$ python -q
>>> import numpy as np
>>> np.set_printoptions(suppress=True, linewidth=200)
>>> m1 = np.array([[0.0, 0.0, 5.0, -4.0],
...     [0.0, 0.0, 3.0, 2.0],
...     [5.0, 3.0, 0.0, 0.0],
...     [-4.0, 2.0, 0.0, 0.0]])
>>> x = np.array([-2, -1, 0, -2])
>>> rhs = m1 @ x
>>> c, lr = np.zeros(4), 1 / np.linalg.norm(m1, 2) ** 2
>>> for i in range(8):
...     c -= lr * m1.T @ (m1 @ c - rhs)
...     if i % 2 == 0: print(i, round(np.linalg.norm(m1 @ c - rhs), 1))
... 
0 4.4
2 2.4
4 1.3
6 0.7
>>> round(float(np.linalg.cond(m1)), 1)
1.9
>>> def softmax(z):
...     e = np.exp(z - z.max(axis=-1, keepdims=True))
...     return e / e.sum(axis=-1, keepdims=True)
... 
>>> np.round(softmax(10 * m1[0]), 1) + 0
array([0., 0., 1., 0.])
>>> att = m1 @ m1.T / np.sqrt(4)
>>> np.round(softmax(att)[0] @ m1, 1) + 0
array([ 0.,  0.,  5., -4.])
>>> softmax(att).round(6).argmax(axis=1)
array([0, 1, 2, 3])
>>> f = np.array([2, 1, -2, 0])
>>> out = m1 + np.outer(f, np.eye(4)[2])
>>> np.linalg.matrix_rank(out - m1)
np.int64(1)
>>> [round(float(np.linalg.det(m1[:i, :i])), 2) + 0 for i in range(1, 5)]
[0.0, 0.0, 0.0, 484.0]
>>> np.all(np.linalg.eigvalsh(m1) > 0)
np.False_
>>> F = np.load("layer5.npy")
>>> F
array([[1, 0, 0],
       [3, 1, 0],
       [3, 3, 1]])
>>> Q, r_ = np.linalg.qr(F)
>>> np.round(Q.T @ Q, 1) + 0
array([[1., 0., 0.],
       [0., 1., 0.],
       [0., 0., 1.]])
>>> np.round(np.abs(np.diag(r_)), 1)
array([4.4, 1.6, 0.1])
>>> round(float(np.trace(Q @ Q.T)), 1)
3.0
>>> Uu, s, Vt = np.linalg.svd(F)
>>> s.round(1)
array([5.3, 1.4, 0.1])
>>> out = Uu[:, :2] @ np.diag(s[:2]) @ Vt[:2]
>>> round(np.linalg.norm(F - out, 2), 1), round(float(s[2]), 1)
(np.float64(0.1), 0.1)
>>> out.round(1) + 0
array([[ 1. ,  0. , -0.1],
       [ 3. ,  1. ,  0. ],
       [ 3. ,  3. ,  1. ]])
>>> out = F / np.sqrt((F ** 2).mean(axis=1, keepdims=True))
>>> np.linalg.matrix_rank(F - F.mean(axis=1, keepdims=True))
np.int64(2)
>>> (F + F.T) / 2
array([[1. , 1.5, 1.5],
       [1.5, 1. , 1.5],
       [1.5, 1.5, 1. ]])
>>> np.round(np.sort(np.abs(np.linalg.eigvals(F))), 1)
array([1., 1., 1.])
>>> np.round(np.linalg.det(F), 1)
np.float64(1.0)
>>> F @ F
array([[ 1,  0,  0],
       [ 6,  1,  0],
       [15,  6,  1]])
>>> np.linalg.cond(F) > 100
np.False_
>>> np.linalg.matrix_rank(F, rtol=0.1)
np.int64(2)
>>> W2 = np.array([[-2, -4, -5], [-1, -1, -1]])
>>> rng = np.random.default_rng(71)
>>> W0 = rng.normal(size=(28, 2)) @ W2 + np.array([-7, 8, 2])
>>> W0.round(1)
array([[-7.6,  7.3,  1.2],
       [-6.7,  8.5,  2.6],
       [-8.5,  5.5, -1. ],
       [-6.3,  8. ,  1.7],
       [-5.6, 10.6,  5.2],
       [-8.5,  5. , -1.7],
       [-6.6,  9.2,  3.6],
       [-6.5,  7.8,  1.5],
       [-7.7,  6.3, -0.3],
       [-7.9,  6.7,  0.5],
       [-6.3, 10.6,  5.6],
       [-5.8, 11.2,  6.2],
       [-8.1,  5.6, -1. ],
       [-8.8,  3.7, -3.5],
       [-4.3, 13.4,  8.8],
       [-5.1, 11.8,  6.8],
       [-9.1,  5.4, -0.9],
       [-6.6,  8.8,  3. ],
       [-9.1,  4.6, -2.1],
       [-7.7,  7.6,  1.7],
       [-4.5, 12.5,  7.5],
       [-5.3, 11.1,  5.8],
       [-8.2,  5.6, -1. ],
       [-7.6,  5.5, -1.4],
       [-6.6,  9.5,  4.1],
       [-6.4,  8.9,  3.1],
       [-3.8, 15.1, 11. ],
       [-5.2, 11.9,  7. ]])
>>> x = np.array([-5, -5, 3])
>>> rhs = W0 @ x
>>> np.round(np.linalg.lstsq(W0, rhs)[0], 1)
array([-5., -5.,  3.])
>>> np.round(np.linalg.solve(W0.T @ W0, W0.T @ rhs), 1)
array([-5., -5.,  3.])
>>> rhs = rhs + 0.3 * rng.normal(size=28)
>>> rhs.round(1)
array([  5. ,  -1.4,  12.6,  -4.1, -10. ,  12.3,  -2.8,  -2.1,   6.2,   7.3,  -5.2,  -8.2,   9.2,  14.9, -19.6, -13.4,  15.6,  -1.4,  16.2,   5.5, -17.9, -11.4,  10.5,   6. ,  -1.9,  -3.5, -24. ,
       -12.4])
>>> c, *_ = np.linalg.lstsq(W0, rhs)
>>> [round(float(np.linalg.norm(np.linalg.solve(W0.T @ W0 + lam * np.eye(3), W0.T @ rhs))), 2) for lam in (0, 1, 10, 100)]
[7.63, 5.59, 2.75, 2.06]
>>> c.round(1)
array([-5., -5.,  3.])
>>> np.round(np.linalg.norm(rhs - W0 @ c), 1)
np.float64(1.3)
>>> c.round()
array([-5., -5.,  3.])
